$ python -q
>>> import numpy as np
>>> np.set_printoptions(precision=2, suppress=True, linewidth=200, sign=" ")
>>> M = np.load("out16.npy")
>>> M
array([[ 1, -3,  1, -2,  2,  2,  3, -1, -2,  0, -1, -3, -3,  2,  3],
       [-3,  1, -3,  1, -2,  2,  2,  3, -1, -2,  0, -1, -3, -3,  2],
       [ 1, -3,  1, -3,  1, -2,  2,  2,  3, -1, -2,  0, -1, -3, -3],
       [-2,  1, -3,  1, -3,  1, -2,  2,  2,  3, -1, -2,  0, -1, -3],
       [ 2, -2,  1, -3,  1, -3,  1, -2,  2,  2,  3, -1, -2,  0, -1],
       [ 2,  2, -2,  1, -3,  1, -3,  1, -2,  2,  2,  3, -1, -2,  0],
       [ 3,  2,  2, -2,  1, -3,  1, -3,  1, -2,  2,  2,  3, -1, -2],
       [-1,  3,  2,  2, -2,  1, -3,  1, -3,  1, -2,  2,  2,  3, -1],
       [-2, -1,  3,  2,  2, -2,  1, -3,  1, -3,  1, -2,  2,  2,  3],
       [ 0, -2, -1,  3,  2,  2, -2,  1, -3,  1, -3,  1, -2,  2,  2],
       [-1,  0, -2, -1,  3,  2,  2, -2,  1, -3,  1, -3,  1, -2,  2],
       [-3, -1,  0, -2, -1,  3,  2,  2, -2,  1, -3,  1, -3,  1, -2],
       [-3, -3, -1,  0, -2, -1,  3,  2,  2, -2,  1, -3,  1, -3,  1],
       [ 2, -3, -3, -1,  0, -2, -1,  3,  2,  2, -2,  1, -3,  1, -3],
       [ 3,  2, -3, -3, -1,  0, -2, -1,  3,  2,  2, -2,  1, -3,  1]])
>>> # equal to its transpose
>>> np.round(np.abs(np.linalg.eigvals(M)).max(), 2)
np.float64(15.34)
>>> np.allclose(M @ M.T, M.T @ M)
True
>>> M.shape
(15, 15)
>>> np.linalg.matrix_rank(M)
np.int64(15)
>>> np.unravel_index(np.abs(M).argmax(), M.shape)
(np.int64(0), np.int64(1))
>>> np.round(np.linalg.norm(M), 2)
np.float64(31.0)
>>> np.abs(M).max()
np.int64(3)
>>> np.all(np.linalg.eigvalsh(M) > 0)
np.False_
>>> round(np.linalg.eigvalsh(M).min(), 2)
np.float64(-13.66)
>>> vals, V = np.linalg.eigh(M)
>>> round(vals.sum(), 2), np.trace(M)
(np.float64(15.0), np.int64(15))
>>> X = np.load("a.npy")
>>> X
array([[-2,  0,  0,  0,  0,  5,  0],
       [ 0, -1,  3,  4,  4,  0,  1],
       [ 0,  1,  0,  1,  5,  0,  2],
       [ 0,  2, -3,  5, -1,  0,  3],
       [ 0,  3,  0, -5, -4,  0,  1],
       [ 0,  0,  0,  0,  0, -1,  0],
       [ 0, -3, -3, -4,  0,  0, -5]])
>>> (np.linalg.matrix_power((X != 0) + (X.T != 0) + np.eye(7), 7) > 0).astype(int)
array([[ 1,  0,  0,  0,  0,  1,  0],
       [ 0,  1,  1,  1,  1,  0,  1],
       [ 0,  1,  1,  1,  1,  0,  1],
       [ 0,  1,  1,  1,  1,  0,  1],
       [ 0,  1,  1,  1,  1,  0,  1],
       [ 1,  0,  0,  0,  0,  1,  0],
       [ 0,  1,  1,  1,  1,  0,  1]])
>>> round(np.linalg.det(X), 2)
np.float64(-576.0)
>>> x0 = np.array([-1, -4, -1, 1, 5, 3, 2])
>>> h1 = np.maximum(X @ x0, 0)
>>> X * (h1 > 1e-9)[:, None]
array([[-2,  0,  0,  0,  0,  5,  0],
       [ 0, -1,  3,  4,  4,  0,  1],
       [ 0,  1,  0,  1,  5,  0,  2],
       [ 0,  2, -3,  5, -1,  0,  3],
       [ 0,  0,  0,  0,  0,  0,  0],
       [ 0,  0,  0,  0,  0,  0,  0],
       [ 0, -3, -3, -4,  0,  0, -5]])
>>> x0 = np.array([2, 3, 9, 0, 0, 7, 6])
>>> y = X @ x0
>>> c, lr = np.zeros(7), 1 / np.linalg.norm(X, 2) ** 2
>>> for i in range(40):
...     c -= lr * X.T @ (X @ c - y)
...     if i % 10 == 0: print(i, round(np.linalg.norm(X @ c - y), 2))
... 
0 48.77
10 4.62
20 1.81
30 1.58
>>> round(float(np.linalg.cond(X)), 2)
71.2
>>> c
array([-1.92,  3.65,  9.08,  0.18,  0.09,  5.48,  5.4 ])
>>> out = np.linalg.inv(X)
>>> np.round(np.linalg.cond(X), 2)
np.float64(71.2)
>>> np.round(X @ out, 2) + 0
array([[ 1.,  0.,  0.,  0.,  0.,  0.,  0.],
       [ 0.,  1.,  0.,  0.,  0.,  0.,  0.],
       [ 0.,  0.,  1.,  0.,  0.,  0.,  0.],
       [ 0.,  0.,  0.,  1.,  0.,  0.,  0.],
       [ 0.,  0.,  0.,  0.,  1.,  0.,  0.],
       [ 0.,  0.,  0.,  0.,  0.,  1.,  0.],
       [ 0.,  0.,  0.,  0.,  0.,  0.,  1.]])
>>> (np.abs(out) > 1e-9).astype(int)
array([[ 1,  0,  0,  0,  0,  1,  0],
       [ 0,  1,  1,  1,  1,  0,  1],
       [ 0,  1,  1,  1,  1,  0,  1],
       [ 0,  1,  1,  1,  1,  0,  1],
       [ 0,  1,  1,  1,  1,  0,  1],
       [ 0,  0,  0,  0,  0,  1,  0],
       [ 0,  1,  1,  1,  1,  0,  1]])
>>> np.round(np.linalg.slogdet(X)[0], 2)
np.float64(-1.0)
>>> np.linalg.det(X) * out
array([[  288.,     0.,     0.,     0.,     0.,  1440.,     0.],
       [   -0., -1776.,   192.,  -768., -1344.,    -0., -1008.],
       [    0.,  -328.,    88.,   -40.,  -208.,     0.,   -96.],
       [    0.,  -552.,   120.,  -264.,  -336.,     0.,  -288.],
       [   -0.,  -216.,   -72.,   -72.,  -144.,    -0.,  -144.],
       [    0.,     0.,     0.,     0.,     0.,   576.,     0.],
       [    0.,  1704.,  -264.,   696.,  1200.,     0.,  1008.]])
>>> np.round(np.linalg.det(X) * np.linalg.det(out), 2)
np.float64(1.0)
>>> E = np.loadtxt("m.csv", delimiter=",")
>>> E
array([[ 0., -3.,  1., -2.,  0., -2.,  1.,  1.,  0.],
       [ 1.,  2.,  3.,  0.,  0.,  3.,  3., -3.,  0.],
       [ 0., -2., -1., -2.,  0., -2.,  3.,  0.,  0.],
       [-1., -1.,  1., -2.,  0.,  0.,  0.,  0.,  0.],
       [ 0.,  0.,  0.,  0., -1.,  0.,  0.,  0., -2.],
       [-3., -3., -2.,  3.,  0., -3., -3., -3.,  0.],
       [-1., -2.,  3.,  0.,  0.,  3.,  1.,  1.,  0.],
       [-2.,  2., -3.,  1.,  0.,  0., -3., -2.,  0.],
       [ 0.,  0.,  0.,  0., -2.,  0.,  0.,  0., -3.]])
>>> x0 = np.array([3, 1, 0, 3, 2, 3, 2, 2, 0])
>>> y = E @ x0
>>> y
array([-11.,  14.,  -8., -10.,  -2., -24.,   8., -11.,  -4.])
>>> np.round(np.linalg.solve(E, -1 * y), 2) + 0
array([-3., -1.,  0., -3., -2., -3., -2., -2.,  0.])
>>> np.linalg.solve(E, E[:, 4])
array([-0.,  0.,  0., -0.,  1., -0.,  0., -0., -0.])
>>> np.linalg.solve(E.T, E[2])
array([-0.,  0.,  1., -0., -0., -0.,  0.,  0., -0.])
>>> rng = np.random.default_rng(908283)
>>> labels = rng.permutation(9)
>>> labels
array([ 0,  8,  5,  7,  3,  4,  1,  6,  2])
>>> out = E[labels][:, labels]
>>> np.sort(np.abs(np.linalg.eigvals(out)))
array([ 0.24,  0.31,  2.47,  2.47,  3.55,  3.55,  4.24,  5.27,  5.27])
>>> out
array([[ 0.,  0., -2.,  1., -2.,  0., -3.,  1.,  1.],
       [ 0., -3.,  0.,  0.,  0., -2.,  0.,  0.,  0.],
       [-3.,  0., -3., -3.,  3.,  0., -3., -3., -2.],
       [-2.,  0.,  0., -2.,  1.,  0.,  2., -3., -3.],
       [-1.,  0.,  0.,  0., -2.,  0., -1.,  0.,  1.],
       [ 0., -2.,  0.,  0.,  0., -1.,  0.,  0.,  0.],
       [ 1.,  0.,  3., -3.,  0.,  0.,  2.,  3.,  3.],
       [-1.,  0.,  3.,  1.,  0.,  0., -2.,  1.,  3.],
       [ 0.,  0., -2.,  0., -2.,  0., -2.,  3., -1.]])
>>> np.diag(out)
array([ 0., -3., -3., -2., -2., -1.,  2.,  1., -1.])
